In [1]: import numpy as np

In [2]: import numpy.linalg as la

In [3]: np.set_printoptions(precision=2, suppress=True, linewidth=160)

In [4]: rnd = lambda a: np.round(a, 2) + 0

In [5]: out = np.array([[1.2, -0.9, -0.3],
   ...:     [0.7, -1.6, 0.1],
   ...:     [-0.7, 0.4, -0.2],
   ...:     [-0.7, 0.8, -1.1],
   ...:     [-0.8, -1.9, 0.9]])

In [6]: cent = np.array([[0.2, 0.6, 0.8, -0.2],
   ...:     [-1.5, 0.9, -0.2, 0.6],
   ...:     [-1.7, -0.3, -1.8, -0.4]])

In [7]: arr = out @ cent

In [8]: rnd(arr)
Out[8]: 
array([[ 2.1 ,  0.  ,  1.68, -0.66],
       [ 2.37, -1.05,  0.7 , -1.14],
       [-0.4 ,  0.  , -0.28,  0.46],
       [ 0.53,  0.63,  1.26,  1.06],
       [ 1.16, -2.46, -1.88, -1.34]])

In [9]: rng = np.random.default_rng(24)

In [10]: W0 = rng.normal(size=(18, 4))

In [11]: W0 = 3 * W0 / la.norm(W0, axis=1, keepdims=True)

In [12]: rnd(W0)
Out[12]: 
array([[ 2.22,  0.56, -1.91, -0.31],
       [-0.69, -0.46,  1.22, -2.61],
       [ 1.67, -1.94, -0.32,  1.53],
       [ 0.97, -1.01,  2.6 ,  0.54],
       [-2.14,  0.1 , -1.86,  0.97],
       [-1.6 ,  0.57, -2.1 ,  1.3 ],
       [ 0.31,  1.56, -0.82, -2.41],
       [-1.66, -0.29,  2.38,  0.69],
       [ 2.32, -1.55, -0.94, -0.59],
       [ 1.67, -0.81, -0.42,  2.32],
       [-1.62, -0.06, -2.49, -0.44],
       [ 0.77,  1.11, -1.29, -2.35],
       [ 0.85,  2.62, -1.1 ,  0.42],
       [ 0.02, -1.88, -2.33, -0.06],
       [ 0.81, -2.52, -0.54, -1.32],
       [-1.45, -1.94,  1.76,  0.02],
       [-0.84, -1.75,  1.36, -1.84],
       [ 0.49, -2.54,  1.08, -1.06]])

In [13]: proj = W0 @ la.solve(W0.T @ W0, W0.T)

In [14]: np.allclose(proj @ proj, proj)
Out[14]: True

In [15]: rnd(proj @ W0[:, 0])
Out[15]: array([ 2.22, -0.69,  1.67,  0.97, -2.14, -1.6 ,  0.31, -1.66,  2.32,  1.67, -1.62,  0.77,  0.85,  0.02,  0.81, -1.45, -0.84,  0.49])

In [16]: rnd(np.diag(proj))
Out[16]: array([0.2 , 0.22, 0.23, 0.2 , 0.26, 0.23, 0.23, 0.2 , 0.23, 0.24, 0.26, 0.23, 0.2 , 0.28, 0.24, 0.19, 0.2 , 0.18])

In [17]: O, vecs = la.qr(W0[:, :3])[0], la.qr(W0[:, 3:])[0]

In [18]: s = la.svd(O.T @ vecs, compute_uv=False)

In [19]: rnd(np.degrees(np.arccos(s.clip(0, 1))))
Out[19]: array([86.82])

In [20]: rnd(s)
Out[20]: array([0.06])

In [21]: rnd(la.norm(O @ O.T - vecs @ vecs.T, 2))
Out[21]: np.float64(1.0)

In [22]: m1 = np.array([[1, 0, 0, 0, 0],
    ...:     [0, 1, 0, 0, 0],
    ...:     [0, 0, 0, 1, 0],
    ...:     [0, 0, 0, 0, 1],
    ...:     [0, 0, 1, 0, 0]])

In [23]: out = W0 + rng.integers(-2, 3, (18, 1)) @ rng.integers(-2, 3, (1, 4))

In [24]: rnd(out)
Out[24]: 
array([[ 1.22,  1.56, -1.91, -2.31],
       [ 0.31, -1.46,  1.22, -0.61],
       [ 0.67, -0.94, -0.32, -0.47],
       [ 0.97, -1.01,  2.6 ,  0.54],
       [-2.14,  0.1 , -1.86,  0.97],
       [-0.6 , -0.43, -2.1 ,  3.3 ],
       [-1.69,  3.56, -0.82, -6.41],
       [-2.66,  0.71,  2.38, -1.31],
       [ 2.32, -1.55, -0.94, -0.59],
       [ 0.67,  0.19, -0.42,  0.32],
       [-3.62,  1.94, -2.49, -4.44],
       [-1.23,  3.11, -1.29, -6.35],
       [-1.15,  4.62, -1.1 , -3.58],
       [-1.98,  0.12, -2.33, -4.06],
       [ 2.81, -4.52, -0.54,  2.68],
       [-2.45, -0.94,  1.76, -1.98],
       [-0.84, -1.75,  1.36, -1.84],
       [-0.51, -1.54,  1.08, -3.06]])

In [25]: la.matrix_rank(out - W0, tol=1e-8)
Out[25]: np.int64(1)

In [26]: rnd(out - W0)
Out[26]: 
array([[-1.,  1.,  0., -2.],
       [ 1., -1.,  0.,  2.],
       [-1.,  1.,  0., -2.],
       [ 0.,  0.,  0.,  0.],
       [ 0.,  0.,  0.,  0.],
       [ 1., -1.,  0.,  2.],
       [-2.,  2.,  0., -4.],
       [-1.,  1.,  0., -2.],
       [ 0.,  0.,  0.,  0.],
       [-1.,  1.,  0., -2.],
       [-2.,  2.,  0., -4.],
       [-2.,  2.,  0., -4.],
       [-2.,  2.,  0., -4.],
       [-2.,  2.,  0., -4.],
       [ 2., -2.,  0.,  4.],
       [-1.,  1.,  0., -2.],
       [ 0.,  0.,  0.,  0.],
       [-1.,  1.,  0., -2.]])
